$ python -q
>>> import numpy as np
>>> from numpy import linalg as LA
>>> np.set_printoptions(precision=3, suppress=True, linewidth=160, legacy="1.25")
>>> def tidy(a):
...     return np.round(a, 3) + 0
... 
>>> K = np.loadtxt("sample4.csv", delimiter=",")
>>> print(K)
[[0. 1. 0. 0.]
 [3. 0. 0. 0.]
 [0. 0. 1. 2.]
 [0. 0. 1. 2.]]
>>> th = np.radians(72)
>>> Rm = np.eye(4)
>>> Rm[1, 1] = Rm[0, 0] = np.cos(th)
>>> Rm[1, 0], Rm[0, 1] = -np.sin(th), np.sin(th)
>>> print(tidy(Rm))
[[ 0.309  0.951  0.     0.   ]
 [-0.951  0.309  0.     0.   ]
 [ 0.     0.     1.     0.   ]
 [ 0.     0.     0.     1.   ]]
>>> A2 = K @ Rm.T
>>> print(tidy(np.abs(A2 - K).max(axis=0)))
[2.073 2.853 0.    0.   ]
>>> print(tidy(A2))
[[ 0.951  0.309  0.     0.   ]
 [ 0.927 -2.853  0.     0.   ]
 [ 0.     0.     1.     2.   ]
 [ 0.     0.     1.     2.   ]]
>>> print((K != 0).astype(int))
[[0 1 0 0]
 [1 0 0 0]
 [0 0 1 1]
 [0 0 1 1]]
>>> print(K @ K)
[[3. 0. 0. 0.]
 [0. 3. 0. 0.]
 [0. 0. 3. 6.]
 [0. 0. 3. 6.]]
>>> print(np.flatnonzero(LA.matrix_power((K != 0) + (K.T != 0) + np.eye(4), 4)[3]))
[2 3]
>>> print(tidy(LA.det(K)))
0.0
>>> print(tidy(np.sort(LA.eigvals(K).real)))
[-1.732  0.     1.732  3.   ]
>>> print(LA.matrix_rank(K, rtol=0.1))
3
>>> print(np.argsort(-LA.norm(K, axis=0).round(6), kind="stable")[:3])
[0 3 2]
>>> print(LA.cond(K) > 100)
True
>>> M = np.array([[1.0, -2.0, 0.0, 0.0],
...     [-2.0, 2.0, -2.0, 0.0],
...     [0.0, -2.0, 1.0, -2.0],
...     [0.0, 0.0, -2.0, -3.0]])
>>> print(M)
[[ 1. -2.  0.  0.]
 [-2.  2. -2.  0.]
 [ 0. -2.  1. -2.]
 [ 0.  0. -2. -3.]]
>>> print(np.einsum("ii->", M))
1.0
>>> print(tidy(LA.eigvals(M)))
[ 4.495  1.462 -1.    -3.957]
>>> print(tidy(LA.det(M.T)))
26.0
>>> A2 = M / np.sqrt((M ** 2).mean(axis=1, keepdims=True))
>>> print(LA.matrix_rank(A2) == LA.matrix_rank(M))
True
>>> print(LA.matrix_rank(M - M.mean(axis=1, keepdims=True)))
3
